$ python -q
>>> import numpy as np
>>> np.set_printoptions(precision=2, suppress=True, linewidth=140)
>>> K = np.loadtxt("dump.csv", delimiter=",")
>>> print(K)
[[  1.  -2.   0.]
 [  1.  -3.  -1.]
 [  0.  -1.   2.]
 [ -3.  -2.   3.]
 [  0.  -1.   0.]
 [ -1.  -2.  -3.]
 [  2.  -2.  -1.]
 [  6. -17.  -5.]]
>>> other = np.c_[K[:, :2] @ np.array([[3, 0], [2, 3]]), np.array([5, 4, 5, 6, 4, 4, 8, 6])]
>>> print(other)
[[ -1.  -6.   5.]
 [ -3.  -9.   4.]
 [ -2.  -3.   5.]
 [-13.  -6.   6.]
 [ -2.  -3.   4.]
 [ -7.  -6.   4.]
 [  2.  -6.   8.]
 [-16. -51.   6.]]
>>> print(np.round(np.linalg.norm(other - K @ np.linalg.lstsq(K, other)[0], axis=0), 2) + 0)
[ 0.    0.   11.04]
>>> print(np.linalg.norm(np.linalg.qr(K)[0].T @ other, axis=0) ** 2 / ((other ** 2).sum(axis=0) + 1e-12))
[1.   1.   0.48]
>>> print(np.linalg.matrix_rank(np.c_[K, other]))
4
>>> print(np.round(np.linalg.lstsq(K, other[:, 0])[0], 2) + 0)
[3. 2. 0.]
>>> print(np.linalg.matrix_rank(other))
3
>>> K @ K
Traceback (most recent call last):
  File "<python-input-11>", line 1, in <module>
    K @ K
    ~~^~~
ValueError: matmul: Input operand 1 has a mismatch in its core dimension 0, with gufunc signature (n?,k),(k,m?)->(n?,m?) (size 8 is different from 3)
>>> gram = K.T @ K
>>> print(gram)
[[  52. -103.  -39.]
 [-103.  316.   88.]
 [ -39.   88.   49.]]
>>> print((K @ K.T).shape)
(8, 8)
>>> print(np.allclose(gram, gram.T))
True
>>> print(np.trace(gram), (K ** 2).sum())
417.0 417.0
>>> proj = K @ np.linalg.solve(K.T @ K, K.T)
>>> print(np.round(np.linalg.eigvalsh(proj), 2) + 0)
[0. 0. 0. 0. 0. 1. 1. 1.]
>>> print(np.round((np.eye(8) - proj) @ K, 2) + 0)
[[0. 0. 0.]
 [0. 0. 0.]
 [0. 0. 0.]
 [0. 0. 0.]
 [0. 0. 0.]
 [0. 0. 0.]
 [0. 0. 0.]
 [0. 0. 0.]]
